% python3 -q
>>> import numpy as np
>>> from numpy import linalg as LA
>>> np.set_printoptions(precision=3, suppress=True, linewidth=160, legacy="1.25")
>>> F = np.load("out15.npy")
>>> print(F)
[[0.31  0.31  0.103 0.103 0.31 ]
 [0.31  0.31  0.103 0.103 0.31 ]
 [0.103 0.103 0.034 0.034 0.103]
 [0.103 0.103 0.034 0.034 0.103]
 [0.31  0.31  0.103 0.103 0.31 ]]
>>> U, sigma, vt = LA.svd(F, full_matrices=False)
>>> print(np.cumsum(sigma ** 2) / np.sum(sigma ** 2))
[1. 1. 1. 1. 1.]
>>> print(sigma.round(3) + 0)
[1. 0. 0. 0. 0.]
>>> print(np.sqrt((sigma ** 2).sum()), round(LA.norm(F), 3))
1.0 1.0
>>> print(U.shape, sigma.shape, vt.shape)
(5, 5) (5,) (5, 5)
>>> vals, vecs = LA.eigh(F)
>>> print(np.unique(vals.round(6) + 0, return_counts=True)[1])
[4 1]
>>> print(np.round(LA.svd(F, compute_uv=False), 3) + 0)
[1. 0. 0. 0. 0.]
>>> print(np.round(vecs.T @ vecs, 3) + 0)
[[1. 0. 0. 0. 0.]
 [0. 1. 0. 0. 0.]
 [0. 0. 1. 0. 0.]
 [0. 0. 0. 1. 0.]
 [0. 0. 0. 0. 1.]]
>>> print((vals > 1e-8).sum(), (vals < -1e-8).sum())
1 0
>>> U, sigma, vt = LA.svd(F)
>>> print(sigma.round(3) + 0)
[1. 0. 0. 0. 0.]
>>> print(np.argmax(sigma[:-1] / (sigma[1:] + 1e-6)) + 1)
1
>>> out = U[:, :1] @ np.diag(sigma[:1]) @ vt[:1]
>>> print(np.round(LA.norm(F - out) / LA.norm(F), 3))
0.0
>>> print(np.round(np.abs(F - out).max(), 3))
0.0
>>> print(LA.matrix_rank(F, rtol=0.05))
1
>>> print(LA.cond(F) > 100)
True
>>> print(np.argsort(-LA.norm(F, axis=0).round(6), kind="stable")[:3])
[0 1 4]
>>> print(round(LA.norm(F, 2) / LA.norm(F), 3))
1.0
>>> print([round(float(x), 3) for x in LA.svd(F, compute_uv=False)[:3]])
[1.0, 0.0, 0.0]
>>> rk = LA.matrix_rank(F)
>>> print(rk)
1
>>> null = LA.svd(F)[2][rk:].T
>>> print(LA.matrix_rank(F.T @ F), LA.matrix_rank(F @ F.T))
1 1
>>> print(np.round(F @ null, 3) + 0)
[[0. 0. 0. 0.]
 [0. 0. 0. 0.]
 [0. 0. 0. 0.]
 [0. 0. 0. 0.]
 [0. 0. 0. 0.]]
>>> W0 = np.array([[0.0, 0.0, 0.0, -2.0],
...     [0.0, 0.0, 0.0, 0.0],
...     [0.0, 0.0, 0.0, 0.0],
...     [-2.0, 0.0, 0.0, 0.0]])
>>> # rows 1 and 2 are equal
>>> t = np.radians(90)
>>> R = np.eye(5)
>>> R[4, 4] = R[0, 0] = np.cos(t)
>>> R[4, 0], R[0, 4] = -np.sin(t), np.sin(t)
>>> print(R.round(3) + 0)
[[ 0.  0.  0.  0.  1.]
 [ 0.  1.  0.  0.  0.]
 [ 0.  0.  1.  0.  0.]
 [ 0.  0.  0.  1.  0.]
 [-1.  0.  0.  0.  0.]]
>>> out = F @ R.T
>>> print(np.round(LA.svd(F, compute_uv=False), 3) + 0, np.round(LA.svd(out, compute_uv=False), 3) + 0)
[1. 0. 0. 0. 0.] [1. 0. 0. 0. 0.]
>>> print(np.allclose(F @ F.T, out @ out.T))
True
>>> print(np.abs(out - F).max(axis=0))
[0.    0.    0.    0.    0.621]
>>> print(out)
[[ 0.31   0.31   0.103  0.103 -0.31 ]
 [ 0.31   0.31   0.103  0.103 -0.31 ]
 [ 0.103  0.103  0.034  0.034 -0.103]
 [ 0.103  0.103  0.034  0.034 -0.103]
 [ 0.31   0.31   0.103  0.103 -0.31 ]]
>>> print(np.allclose(LA.norm(F, axis=1), LA.norm(out, axis=1)))
True
>>> print(np.round(LA.det(R), 3), np.trace(R))
1.0 3.0
>>> print([round(float(x), 3) for x in LA.svd(W0, compute_uv=False)[:3]])
[2.0, 2.0, 0.0]
>>> print(LA.cond(W0) > 100)
True
>>> vals, vecs = LA.eigh(W0)
>>> x0 = np.array([-3, 0, 5, 1])
>>> print(vecs * np.maximum(vals, 0) @ vecs.T)
[[ 1.  0.  0. -1.]
 [ 0.  0.  0.  0.]
 [ 0.  0.  0.  0.]
 [-1.  0.  0.  1.]]
>>> print(np.round(x0 @ W0 @ x0 / (x0 @ x0), 3), vals[0], vals[-1])
0.343 -2.0 2.0
>>> print(x0 @ W0 @ x0)
12.0
>>> print(np.round(np.abs(LA.eigvals(W0)).max(), 3))
2.0
>>> print(W0 @ W0)
[[4. 0. 0. 0.]
 [0. 0. 0. 0.]
 [0. 0. 0. 0.]
 [0. 0. 0. 4.]]
>>> print(np.sort(np.abs(LA.eigvals(W0))))
[0. 0. 2. 2.]
>>> W0.inv()
Traceback (most recent call last):
  File "<python-input-55>", line 1, in <module>
    W0.inv()
    ^^^^^^
AttributeError: 'numpy.ndarray' object has no attribute 'inv'
>>> print(LA.matrix_power(W0, 2))
[[4. 0. 0. 0.]
 [0. 0. 0. 0.]
 [0. 0. 0. 0.]
 [0. 0. 0. 4.]]
>>> print(np.round(LA.det(W0), 3))
0.0
>>> U, sigma, vt = LA.svd(W0)
>>> print(sigma)
[2. 2. 0. 0.]
>>> print(np.argmax(sigma[:-1] / (sigma[1:] + 1e-6)) + 1)
2
>>> out = U[:, :2] @ np.diag(sigma[:2]) @ vt[:2]
>>> print(np.abs(W0 - out).max())
0.0
>>> print(round(LA.norm(W0 - out) / LA.norm(W0), 3))
0.0
>>> m1 = np.load("run0.npy")
>>> print(m1)
[[1. 0.]
 [0. 1.]]
>>> t = np.radians(78)
>>> R = np.eye(2)
>>> R[1, 1] = R[0, 0] = np.cos(t)
>>> R[1, 0], R[0, 1] = -np.sin(t), np.sin(t)
>>> print(R)
[[ 0.208  0.978]
 [-0.978  0.208]]
>>> out = m1 @ R.T
>>> print(round(float(LA.det(R)), 3), np.round(np.trace(R), 3))
1.0 0.416
>>> print(W0 @ W0)
[[4. 0. 0. 0.]
 [0. 0. 0. 0.]
 [0. 0. 0. 0.]
 [0. 0. 0. 4.]]
>>> print((W0 != 0).astype(int))
[[0 0 0 1]
 [0 0 0 0]
 [0 0 0 0]
 [1 0 0 0]]
>>> print((LA.matrix_power((W0 != 0) + (W0.T != 0) + np.eye(4), 4) > 0).astype(int))
[[1 0 0 1]
 [0 1 0 0]
 [0 0 1 0]
 [1 0 0 1]]
>>> print(np.sort(LA.eigvals(W0).real))
[-2.  0.  0.  2.]
>>> print(round(LA.det(W0), 3))
0.0
>>> print(m1 @ m1)
[[1. 0.]
 [0. 1.]]
>>> print(np.trace(m1))
2.0
>>> m1.inv()
Traceback (most recent call last):
  File "<python-input-80>", line 1, in <module>
    m1.inv()
    ^^^^^^
AttributeError: 'numpy.ndarray' object has no attribute 'inv'
>>> print(LA.matrix_power(m1, 4))
[[1. 0.]
 [0. 1.]]
>>> print((m1 - m1.T) / 2)
[[0. 0.]
 [0. 0.]]
>>> print(np.sort(np.abs(LA.eigvals(m1))))
[1. 1.]
>>> O, vecs = LA.qr(m1[:, :1])[0], LA.qr(m1[:, 1:])[0]
>>> sigma = LA.svd(O.T @ vecs, compute_uv=False)
>>> print(sigma)
[0.]
>>> print((sigma > 0.9).sum())
0
>>> print(np.degrees(np.arccos(sigma.clip(0, 1))))
[90.]
>>> print(np.round(LA.norm(O @ O.T - vecs @ vecs.T, 2), 3))
1.0
>>> X = np.load("case14.npy")
>>> print(X)
[[ 2.77   5.198 -2.122]
 [ 1.317  2.95   0.606]
 [ 2.204  6.271 -2.411]
 [ 2.498  5.663 -2.476]
 [ 3.967 -2.06   2.477]
 [ 1.254  2.312  1.452]
 [ 1.414  5.922 -1.938]
 [-0.877  1.335  1.139]
 [ 3.533  7.24  -0.728]
 [ 3.77   6.842 -2.009]
 [-0.164  2.953  2.749]
 [ 0.984  3.432  4.398]
 [ 3.178  6.032 -2.029]
 [ 2.241  3.968  2.208]
 [ 3.432  3.829  2.164]
 [ 0.162 -2.499  2.981]
 [ 0.846  2.973  0.795]
 [ 0.519  1.659  2.08 ]
 [ 2.489  7.101 -0.454]
 [ 2.603  2.16   2.644]
 [ 3.251  7.615 -0.925]
 [ 0.325  2.565  0.939]
 [ 0.922  0.222  1.417]
 [ 3.224 -1.281  2.776]
 [ 3.331  1.623  2.025]]
>>> Ac = X - X.mean(axis=0)
>>> vecs = LA.svd(Ac)[2][:1]
>>> out = Ac - Ac @ vecs.T @ vecs
>>> print(LA.norm(out, axis=1).round(6).argmax())
11
>>> print(np.cov(Ac @ vecs.T, rowvar=False))
11.323131660387945
>>> print((Ac @ vecs.T).std(axis=0))
[3.297]
>>> out = np.c_[X[:, :1] @ np.array([[3]]), np.array([6, 9, 2, 8, 1, 6, 9, 7, 7, 2, 5, 5, 6, 3, 7, 4, 9, 0, 9, 4, 2, 2, 2, 3, 5])]
>>> print(out)
[[ 8.31   6.   ]
 [ 3.951  9.   ]
 [ 6.612  2.   ]
 [ 7.494  8.   ]
 [11.901  1.   ]
 [ 3.762  6.   ]
 [ 4.242  9.   ]
 [-2.631  7.   ]
 [10.599  7.   ]
 [11.31   2.   ]
 [-0.492  5.   ]
 [ 2.952  5.   ]
 [ 9.534  6.   ]
 [ 6.723  3.   ]
 [10.296  7.   ]
 [ 0.486  4.   ]
 [ 2.538  9.   ]
 [ 1.557  0.   ]
 [ 7.467  9.   ]
 [ 7.809  4.   ]
 [ 9.753  2.   ]
 [ 0.975  2.   ]
 [ 2.766  2.   ]
 [ 9.672  3.   ]
 [ 9.993  5.   ]]
>>> print(np.round(LA.lstsq(X, out[:, 0])[0], 3) + 0)
[3. 0. 0.]
>>> print(np.round(LA.norm(out - X @ LA.lstsq(X, out)[0], axis=0), 3) + 0)
[ 0.    15.159]
>>> print(LA.matrix_rank(out))
2
>>> print(LA.norm(LA.qr(X)[0].T @ out, axis=0) ** 2 / ((out ** 2).sum(axis=0) + 1e-12))
[1.    0.709]
>>> x0 = np.array([1, 1, 0])
>>> y = X @ x0
>>> print(np.round(LA.solve(X.T @ X, X.T @ y), 3) + 0)
[1. 1. 0.]
>>> print(np.round(LA.pinv(X) @ X, 3) + 0)
[[1. 0. 0.]
 [0. 1. 0.]
 [0. 0. 1.]]
>>> rng = np.random.default_rng(504)
>>> y = y + 0.3 * rng.normal(size=25)
>>> print(y)
[ 7.944  4.14   8.946  7.839  2.033  3.64   7.094  0.666 10.8   10.632  2.72   4.532  9.537  6.244  7.563 -2.105  3.887  1.831  9.143  4.13  10.671  3.182
  1.191  2.131  4.441]
>>> b, *_ = LA.lstsq(X, y)
>>> print([round(float(LA.norm(LA.solve(X.T @ X + lam * np.eye(3), X.T @ y))), 2) for lam in (0, 1, 10, 100)])
[1.41, 1.4, 1.36, 1.13]
>>> print(np.round(X.T @ (y - X @ b), 3) + 0)
[0. 0. 0.]
>>> print(b)
[ 0.999  0.991 -0.007]
>>> print(b.round())
[ 1.  1. -0.]
>>> labels = X[:, 0] > np.median(X[:, 0])
>>> r0 = X[labels].mean(axis=0) - X[~labels].mean(axis=0)
>>> print(r0)
[ 2.313  1.543 -1.151]
>>> print(labels.astype(int))
[1 0 0 1 1 0 0 0 1 1 0 0 1 0 1 0 0 0 1 1 1 0 0 1 1]
>>> print(((X - X.mean(axis=0)) @ r0 > 0).astype(int))
[1 0 1 1 0 0 1 0 1 1 0 0 1 0 1 0 0 0 1 0 1 0 0 0 0]
>>> print((((X - X.mean(axis=0)) @ r0 > 0) == labels).mean())
0.76
>>> E = np.load("sample13.npy")
>>> print(E)
[[-1.397  2.868 -0.756 -3.775]
 [ 0.274 -4.764 -0.652  1.342]
 [-0.478  4.615  0.433 -1.811]
 [-0.604 -4.68  -1.454 -0.785]
 [-1.8   -0.752 -1.821 -4.228]
 [-0.947 -4.293 -1.701 -1.668]
 [-1.703  1.372 -1.326 -4.297]
 [ 1.621  2.416  1.97   3.557]
 [-1.317 -3.541 -1.902 -2.666]
 [ 0.808 -4.224 -0.051  2.55 ]
 [ 0.716  4.58   1.539  1.07 ]
 [-1.786  0.493 -1.57  -4.371]
 [-1.02  -4.178 -1.746 -1.858]
 [-1.537  2.322 -0.99  -4.033]]
>>> r0, r1 = E[7], E[3]
>>> print(r0 @ r0)
25.0
>>> print(round(r0 @ r1, 3))
-17.942
>>> p = (r0 @ r1) / (r0 @ r0) * r0
>>> print(np.round(LA.norm(r0 + r1) ** 2 + LA.norm(r0 - r1) ** 2, 3))
100.0
>>> print(round((r1 - p) @ r0, 3))
0.0
>>> print(LA.matrix_rank(np.outer(r0, r1)))
1
>>> print(p)
[-1.163 -1.734 -1.414 -2.553]
